% ipython --no-banner

In [1]: import numpy as np

In [2]: np.set_printoptions(precision=3, suppress=True, linewidth=160)

In [3]: m1 = np.loadtxt("w.csv", delimiter=",")

In [4]: m1
Out[4]: 
array([[ -0.294,   0.262,   0.018,   1.639,   2.208,  -0.272,  -1.106,  -1.9  ,  -1.104],
       [ -2.409,   2.374,   0.008,  14.4  ,  19.179,  -2.43 ,  -9.599, -16.817,  -9.579],
       [  1.683,  -1.699,   0.005, -10.071, -13.401,   1.673,   6.695,  11.725,   6.707],
       [ -0.158,   0.135,  -0.031,   0.887,   1.146,  -0.142,  -0.6  ,  -1.011,  -0.557],
       [ -0.947,   0.9  ,   0.023,   5.576,   7.414,  -0.938,  -3.715,  -6.498,  -3.686],
       [  1.92 ,  -1.879,  -0.009, -11.597, -15.447,   1.929,   7.706,  13.509,   7.735],
       [  1.151,  -1.221,   0.005,  -7.117,  -9.464,   1.176,   4.73 ,   8.309,   4.742],
       [  0.258,  -0.252,   0.032,  -1.396,  -1.927,   0.255,   0.92 ,   1.65 ,   0.951],
       [ -0.732,   0.702,   0.016,   4.472,   5.955,  -0.726,  -2.955,  -5.17 ,  -2.963],
       [ -1.073,   1.125,   0.026,   6.486,   8.646,  -1.113,  -4.306,  -7.546,  -4.327],
       [ -1.444,   1.425,  -0.013,   8.589,  11.481,  -1.464,  -5.717, -10.019,  -5.765],
       [  0.316,  -0.312,  -0.026,  -1.963,  -2.588,   0.326,   1.296,   2.279,   1.299],
       [ -0.509,   0.514,   0.078,   3.075,   4.091,  -0.516,  -2.003,  -3.54 ,  -2.032],
       [  1.269,  -1.254,   0.011,  -7.478,  -9.936,   1.252,   4.965,   8.687,   4.976],
       [ -0.747,   0.736,   0.02 ,   4.538,   6.024,  -0.756,  -2.997,  -5.266,  -2.992],
       [  2.11 ,  -2.11 ,   0.015, -12.662, -16.857,   2.119,   8.419,  14.767,   8.441],
       [  0.548,  -0.549,  -0.016,  -3.26 ,  -4.426,   0.532,   2.22 ,   3.875,   2.179],
       [ -0.208,   0.195,  -0.007,   1.324,   1.74 ,  -0.218,  -0.836,  -1.5  ,  -0.878],
       [ -0.225,   0.215,  -0.029,   1.386,   1.813,  -0.253,  -0.916,  -1.608,  -0.899],
       [  0.169,  -0.126,  -0.013,  -0.912,  -1.2  ,   0.151,   0.592,   1.035,   0.562],
       [  0.703,  -0.728,  -0.003,  -4.33 ,  -5.784,   0.733,   2.883,   5.065,   2.904],
       [ -1.624,   1.604,   0.037,   9.588,  12.758,  -1.589,  -6.385, -11.212,  -6.379],
       [ -0.697,   0.703,  -0.027,   4.362,   5.829,  -0.71 ,  -2.892,  -5.133,  -2.93 ],
       [ -0.81 ,   0.843,  -0.036,   5.001,   6.654,  -0.838,  -3.325,  -5.865,  -3.335],
       [  0.268,  -0.294,  -0.021,  -1.643,  -2.211,   0.28 ,   1.088,   1.883,   1.078],
       [  0.472,  -0.466,   0.011,  -2.852,  -3.777,   0.43 ,   1.876,   3.298,   1.928],
       [  0.01 ,   0.015,   0.004,  -0.035,  -0.067,   0.018,   0.052,   0.031,   0.031],
       [  0.02 ,  -0.012,   0.019,  -0.166,  -0.238,   0.059,   0.14 ,   0.221,   0.147],
       [ -0.997,   1.002,  -0.009,   5.857,   7.858,  -0.971,  -3.928,  -6.823,  -3.936],
       [  2.076,  -2.048,   0.025, -12.349, -16.505,   2.04 ,   8.222,  14.411,   8.237],
       [  0.607,  -0.604,   0.021,  -3.599,  -4.8  ,   0.594,   2.396,   4.242,   2.421],
       [  0.295,  -0.326,  -0.02 ,  -1.876,  -2.468,   0.335,   1.243,   2.19 ,   1.27 ],
       [  0.305,  -0.318,  -0.003,  -1.885,  -2.469,   0.344,   1.233,   2.21 ,   1.276]])

In [5]: G = m1.T @ m1

In [6]: np.linalg.matrix_rank(G)
Out[6]: np.int64(9)

In [7]: print(np.linalg.eigvalsh(G)[::-1])
[6658.384    0.023    0.016    0.016    0.012    0.01     0.008    0.005    0.004]

In [8]: print((m1 @ m1.T).shape)
(33, 33)

In [9]: np.diag(G)
Out[9]: array([  36.317,   36.005,    0.019, 1303.967, 2315.525,   36.399,  576.99 , 1773.843,  579.414])

In [10]: print(np.linalg.svd(m1, compute_uv=False) ** 2)
[6658.384    0.023    0.016    0.016    0.012    0.01     0.008    0.005    0.004]

In [11]: vec = np.array([3, 3, 2, -2, 2, 0, -1, -1, 2])

In [12]: np.sign((m1 @ vec).round(6))
Out[12]: 
array([ 1.,  1., -1.,  1.,  1., -1., -1., -1.,  1.,  1.,  1., -1.,  1., -1.,  1., -1., -1.,  1.,  1., -1., -1.,  1.,  1.,  1., -1., -1., -1., -1.,  1., -1.,
       -1., -1., -1.])

In [13]: np.linalg.norm(m1 @ vec) <= np.linalg.norm(m1, 2) * np.linalg.norm(vec) + 1e-9
Out[13]: np.True_

In [14]: J = np.diag(10 * np.array([-2, -1, 0, 3, -3, 2, -2, 3, -3, 3, 2])) + np.array([[5, 5, -2, 5, -5, 2, 0, 3, 4, -4, 5],
    ...:     [5, 3, 1, -4, -3, 4, -5, 5, 3, 0, 0],
    ...:     [4, -4, 2, -1, -1, 4, 1, 0, 3, -3, 1],
    ...:     [-3, 3, -1, -3, -3, -1, 2, 0, -3, 2, -1],
    ...:     [-2, 1, 0, 1, -2, -4, 1, 5, -1, 2, -3],
    ...:     [2, -1, 2, 1, 5, -1, 5, -2, 2, -3, -3],
    ...:     [-2, -2, -4, 2, -5, 3, 5, -4, 0, 4, -1],
    ...:     [5, 3, 5, 4, 2, -5, -2, 2, 5, 0, -5],
    ...:     [-3, 5, -2, -3, 1, 0, 3, 4, -2, 1, -2],
    ...:     [5, -5, 0, -3, -1, 5, -3, -3, -5, -1, -5],
    ...:     [-1, 5, -4, 5, -3, 0, -5, -4, -4, 0, 1]])

In [15]: print(J)
[[-15   5  -2   5  -5   2   0   3   4  -4   5]
 [  5  -7   1  -4  -3   4  -5   5   3   0   0]
 [  4  -4   2  -1  -1   4   1   0   3  -3   1]
 [ -3   3  -1  27  -3  -1   2   0  -3   2  -1]
 [ -2   1   0   1 -32  -4   1   5  -1   2  -3]
 [  2  -1   2   1   5  19   5  -2   2  -3  -3]
 [ -2  -2  -4   2  -5   3 -15  -4   0   4  -1]
 [  5   3   5   4   2  -5  -2  32   5   0  -5]
 [ -3   5  -2  -3   1   0   3   4 -32   1  -2]
 [  5  -5   0  -3  -1   5  -3  -3  -5  29  -5]
 [ -1   5  -4   5  -3   0  -5  -4  -4   0  21]]

In [16]: rng = np.random.default_rng(7182)

In [17]: lab = rng.permutation(11)

In [18]: lab
Out[18]: array([ 4,  7,  3,  5,  8,  9,  1,  0, 10,  6,  2])

In [19]: out = J[lab][:, lab]

In [20]: print(np.allclose(out, J))
False

In [21]: out = J / np.sqrt((J ** 2).mean(axis=1, keepdims=True))

In [22]: np.linalg.matrix_rank(out) == np.linalg.matrix_rank(J)
Out[22]: np.True_

In [23]: np.linalg.matrix_rank(J - J.mean(axis=1, keepdims=True))
Out[23]: np.int64(10)

In [24]: np.linalg.norm(out, axis=1)
Out[24]: array([3.317, 3.317, 3.317, 3.317, 3.317, 3.317, 3.317, 3.317, 3.317, 3.317, 3.317])

In [25]: E = np.abs(np.array([[-2, 0, 2, -1, -2, 1, -2, 2, 2, 2, -2, -1],
    ...:     [-2, 1, 0, -1, -1, 2, 0, 0, 2, 0, -1, -2],
    ...:     [1, 0, -1, 0, -1, -2, 2, 2, 0, -1, 0, 1],
    ...:     [-2, 2, -2, -1, -2, 2, -2, 2, 0, -2, -1, 2],
    ...:     [2, -2, -2, 2, -2, -2, 2, 0, 0, 0, 1, 2],
    ...:     [-1, 0, 1, 0, -2, -1, -1, 1, -1, 2, 2, -1],
    ...:     [0, 1, -2, -2, 0, 2, 1, -1, -1, -1, -1, 1],
    ...:     [2, 0, -2, 2, 2, -2, 0, 1, -2, -1, -2, -2],
    ...:     [0, -1, -2, 2, 1, 0, 1, 2, 0, 0, 2, 2],
    ...:     [2, -2, -2, 1, 0, 0, 1, 1, 0, 1, 2, 1],
    ...:     [-2, -2, -2, -2, 0, -2, 0, 1, 0, -2, 0, -2],
    ...:     [1, 0, -1, 1, 1, 2, 1, 1, 0, -1, 1, -1]])) + np.eye(12)

In [26]: E = E / E.sum(axis=1, keepdims=True)

In [27]: print(E)
[[0.15  0.    0.1   0.05  0.1   0.05  0.1   0.1   0.1   0.1   0.1   0.05 ]
 [0.154 0.154 0.    0.077 0.077 0.154 0.    0.    0.154 0.    0.077 0.154]
 [0.083 0.    0.167 0.    0.083 0.167 0.167 0.167 0.    0.083 0.    0.083]
 [0.095 0.095 0.095 0.095 0.095 0.095 0.095 0.095 0.    0.095 0.048 0.095]
 [0.111 0.111 0.111 0.111 0.167 0.111 0.111 0.    0.    0.    0.056 0.111]
 [0.071 0.    0.071 0.    0.143 0.143 0.071 0.071 0.071 0.143 0.143 0.071]
 [0.    0.071 0.143 0.143 0.    0.143 0.143 0.071 0.071 0.071 0.071 0.071]
 [0.105 0.    0.105 0.105 0.105 0.105 0.    0.105 0.105 0.053 0.105 0.105]
 [0.    0.071 0.143 0.143 0.071 0.    0.071 0.143 0.071 0.    0.143 0.143]
 [0.143 0.143 0.143 0.071 0.    0.    0.071 0.071 0.    0.143 0.143 0.071]
 [0.125 0.125 0.125 0.125 0.    0.125 0.    0.062 0.    0.125 0.062 0.125]
 [0.083 0.    0.083 0.083 0.083 0.167 0.083 0.083 0.    0.083 0.083 0.167]]

In [28]: # a transition matrix

In [29]: th = np.radians(180)

In [30]: R = np.eye(12)

In [31]: R[6, 6] = R[11, 11] = np.cos(th)

In [32]: R[6, 11], R[11, 6] = -np.sin(th), np.sin(th)

In [33]: R.round(3) + 0
Out[33]: 
array([[ 1.,  0.,  0.,  0.,  0.,  0.,  0.,  0.,  0.,  0.,  0.,  0.],
       [ 0.,  1.,  0.,  0.,  0.,  0.,  0.,  0.,  0.,  0.,  0.,  0.],
       [ 0.,  0.,  1.,  0.,  0.,  0.,  0.,  0.,  0.,  0.,  0.,  0.],
       [ 0.,  0.,  0.,  1.,  0.,  0.,  0.,  0.,  0.,  0.,  0.,  0.],
       [ 0.,  0.,  0.,  0.,  1.,  0.,  0.,  0.,  0.,  0.,  0.,  0.],
       [ 0.,  0.,  0.,  0.,  0.,  1.,  0.,  0.,  0.,  0.,  0.,  0.],
       [ 0.,  0.,  0.,  0.,  0.,  0., -1.,  0.,  0.,  0.,  0.,  0.],
       [ 0.,  0.,  0.,  0.,  0.,  0.,  0.,  1.,  0.,  0.,  0.,  0.],
       [ 0.,  0.,  0.,  0.,  0.,  0.,  0.,  0.,  1.,  0.,  0.,  0.],
       [ 0.,  0.,  0.,  0.,  0.,  0.,  0.,  0.,  0.,  1.,  0.,  0.],
       [ 0.,  0.,  0.,  0.,  0.,  0.,  0.,  0.,  0.,  0.,  1.,  0.],
       [ 0.,  0.,  0.,  0.,  0.,  0.,  0.,  0.,  0.,  0.,  0., -1.]])

In [34]: out = E @ R.T

In [35]: np.linalg.svd(E, compute_uv=False), np.linalg.svd(out, compute_uv=False)
Out[35]: 
(array([1.021, 0.302, 0.266, 0.225, 0.223, 0.173, 0.14 , 0.126, 0.093, 0.067, 0.055, 0.01 ]),
 array([1.021, 0.302, 0.266, 0.225, 0.223, 0.173, 0.14 , 0.126, 0.093, 0.067, 0.055, 0.01 ]))

In [36]: out = E / np.linalg.norm(E, axis=1, keepdims=True)

In [37]: G = out @ out.T

In [38]: np.linalg.norm(out, axis=1)
Out[38]: array([1., 1., 1., 1., 1., 1., 1., 1., 1., 1., 1., 1.])

In [39]: (np.abs(G) > 0.9).astype(int)
Out[39]: 
array([[1, 0, 0, 0, 0, 0, 0, 0, 0, 0, 0, 0],
       [0, 1, 0, 0, 0, 0, 0, 0, 0, 0, 0, 0],
       [0, 0, 1, 0, 0, 0, 0, 0, 0, 0, 0, 0],
       [0, 0, 0, 1, 0, 0, 0, 0, 0, 0, 0, 0],
       [0, 0, 0, 0, 1, 0, 0, 0, 0, 0, 0, 0],
       [0, 0, 0, 0, 0, 1, 0, 0, 0, 0, 0, 0],
       [0, 0, 0, 0, 0, 0, 1, 0, 0, 0, 0, 0],
       [0, 0, 0, 0, 0, 0, 0, 1, 0, 0, 0, 0],
       [0, 0, 0, 0, 0, 0, 0, 0, 1, 0, 0, 0],
       [0, 0, 0, 0, 0, 0, 0, 0, 0, 1, 0, 0],
       [0, 0, 0, 0, 0, 0, 0, 0, 0, 0, 1, 0],
       [0, 0, 0, 0, 0, 0, 0, 0, 0, 0, 0, 1]])

In [40]: mat = np.loadtxt("data.csv", delimiter=",")

In [41]: mat
Out[41]: 
array([[ 0.,  5.,  0.,  0.,  0.,  0.,  0.,  0.,  2.,  0.],
       [ 0.,  7.,  0.,  0.,  0.,  0.,  0.,  3.,  3.,  0.],
       [ 4., 18., 12.,  7., 10.,  0., 15.,  5.,  4.,  1.],
       [ 9., 32., 27., 13., 16.,  6., 24., 15., 17., 16.],
       [ 0.,  0.,  0.,  0.,  0.,  0.,  0.,  0.,  0.,  0.],
       [ 0.,  0.,  0.,  6.,  0.,  0.,  3.,  0.,  0.,  0.],
       [15., 30., 35., 22., 13., 16., 31., 18., 19., 19.],
       [ 1.,  1.,  2.,  4.,  1.,  0., 10., 14.,  0., 16.],
       [ 8.,  9., 11., 11.,  8.,  0., 18.,  4.,  0.,  0.],
       [ 0.,  0.,  0.,  6.,  0.,  0.,  7.,  1.,  0.,  0.],
       [ 0., 12.,  2.,  0.,  1.,  1.,  4., 15.,  7., 16.],
       [ 0.,  5.,  0.,  0.,  0.,  2.,  0., 10.,  6.,  5.],
       [ 3.,  5., 10., 11.,  0.,  8., 13., 12.,  4.,  9.],
       [ 5., 12., 13.,  8.,  7.,  8., 17., 21.,  6., 27.],
       [ 0.,  0.,  0.,  0.,  0.,  0.,  0.,  0.,  0.,  0.],
       [ 0.,  0.,  0.,  0.,  0.,  0.,  0.,  3.,  0.,  0.],
       [ 0.,  0.,  0.,  0.,  0.,  0.,  0.,  0.,  0.,  0.],
       [ 0.,  0.,  0.,  7.,  0.,  1.,  6.,  8.,  0.,  4.],
       [ 6.,  0.,  4., 15.,  0.,  1., 13.,  2.,  0.,  0.],
       [ 0.,  5.,  0.,  0.,  0.,  0.,  0.,  3.,  4.,  0.],
       [ 8., 25., 21., 12., 13.,  0., 21.,  8., 10.,  5.],
       [ 2.,  0.,  2., 11.,  0.,  0.,  9.,  1.,  0.,  0.],
       [ 0.,  0.,  0.,  0.,  0.,  0.,  0.,  0.,  0.,  0.],
       [ 0.,  0.,  0.,  2.,  0.,  3.,  4., 13.,  0., 12.]])

In [42]: out = np.c_[mat[:, :1] @ np.array([[-1]]), np.array([0, 1, 2, 2, 0, 1, 1, 0, 2, 0, 2, 1, 2, 1, 2, 1, 1, 2, 0, 1, 0, 1, 0, 0])]

In [43]: out
Out[43]: 
array([[  0.,   0.],
       [  0.,   1.],
       [ -4.,   2.],
       [ -9.,   2.],
       [  0.,   0.],
       [  0.,   1.],
       [-15.,   1.],
       [ -1.,   0.],
       [ -8.,   2.],
       [  0.,   0.],
       [  0.,   2.],
       [  0.,   1.],
       [ -3.,   2.],
       [ -5.,   1.],
       [  0.,   2.],
       [  0.,   1.],
       [  0.,   1.],
       [  0.,   2.],
       [ -6.,   0.],
       [  0.,   1.],
       [ -8.,   0.],
       [ -2.,   1.],
       [  0.,   0.],
       [  0.,   0.]])

In [44]: np.linalg.matrix_rank(np.c_[mat, out])
Out[44]: np.int64(11)

In [45]: np.round(np.linalg.lstsq(mat, out[:, 0])[0], 3) + 0
Out[45]: array([-1.,  0.,  0.,  0.,  0.,  0.,  0.,  0.,  0.,  0.])

In [46]: np.round(np.linalg.norm(out - mat @ np.linalg.lstsq(mat, out)[0], axis=0), 3) + 0
Out[46]: array([0.   , 3.487])

In [47]: np.linalg.norm(np.linalg.qr(mat)[0].T @ out, axis=0) ** 2 / ((out ** 2).sum(axis=0) + 1e-12)
Out[47]: array([1.   , 0.671])
